% python3 -q
>>> import numpy as np
>>> np.set_printoptions(precision=2, suppress=True, linewidth=140)
>>> X = np.loadtxt("case2.csv", delimiter=",")
>>> X
array([[ 1., -1., -3., -5., -4.],
       [ 0.,  1., -3., -4.,  0.],
       [ 0.,  0., -2., -3., -2.],
       [ 0.,  0.,  0.,  2., -3.],
       [ 0.,  0.,  0.,  0., -4.]])
>>> X @ X
array([[ 1., -2.,  6., -2., 33.],
       [ 0.,  1.,  3., -3., 18.],
       [ 0.,  0.,  4.,  0., 21.],
       [ 0.,  0.,  0.,  4.,  6.],
       [ 0.,  0.,  0.,  0., 16.]])
>>> [int(np.linalg.matrix_rank(np.linalg.matrix_power(X, p))) for p in range(1, 6)]
[5, 5, 5, 5, 5]
>>> np.sort(np.linalg.eigvals(X))
array([-4., -2.,  1.,  1.,  2.])
>>> x = np.array([5, -2, 4, 5, -1])
>>> rhs = X @ x
>>> c, lr = np.zeros(5), 1 / np.linalg.norm(X, 2) ** 2
>>> for i in range(50):
...     c -= lr * X.T @ (X @ c - rhs)
...     if i % 10 == 0: print(i, round(np.linalg.norm(X @ c - rhs), 2))
... 
0 16.73
10 4.59
20 3.6
30 2.88
40 2.36
>>> print(round(np.linalg.cond(X), 2))
36.9
>>> x = np.array([0, 4, -2, -1, 4])
>>> np.sign((X @ x).round(6))
array([-1.,  1., -1., -1., -1.])
>>> X @ np.ones(5)
array([-12.,  -6.,  -7.,  -1.,  -4.])
>>> X * x
array([[  0.,  -4.,   6.,   5., -16.],
       [  0.,   4.,   6.,   4.,   0.],
       [  0.,   0.,   4.,   3.,  -8.],
       [  0.,   0.,  -0.,  -2., -12.],
       [  0.,   0.,  -0.,  -0., -16.]])
>>> (X * x).sum(axis=1)
array([ -9.,  14.,  -1., -14., -16.])
>>> A2 = np.array([[-1, -1, 2], [1, 1, 2], [-1, 1, -2]])
>>> A2[-1] = A2[0]
>>> m1 = A2 + 0.1 * np.eye(3)
>>> m1
array([[-0.9, -1. ,  2. ],
       [ 1. ,  1.1,  2. ],
       [-1. , -1. ,  2.1]])
>>> left, sig = np.linalg.svd(m1)
Traceback (most recent call last):
  File "<python-input-21>", line 1, in <module>
    left, sig = np.linalg.svd(m1)
    ^^^^^^^^^
ValueError: too many values to unpack (expected 2)
>>> left, sig, VT = np.linalg.svd(m1, full_matrices=False)
>>> np.round(left.T @ left, 2) + 0
array([[1., 0., 0.],
       [0., 1., 0.],
       [0., 0., 1.]])
>>> np.cumsum(sig ** 2) / np.sum(sig ** 2)
array([0.73, 1.  , 1.  ])
>>> left.shape, sig.shape, VT.shape
((3, 3), (3,), (3, 3))
>>> np.allclose(left * sig @ VT, m1)
True
>>> round(np.sqrt((sig ** 2).sum()), 2), round(np.linalg.norm(m1), 2)
(np.float64(4.29), np.float64(4.29))
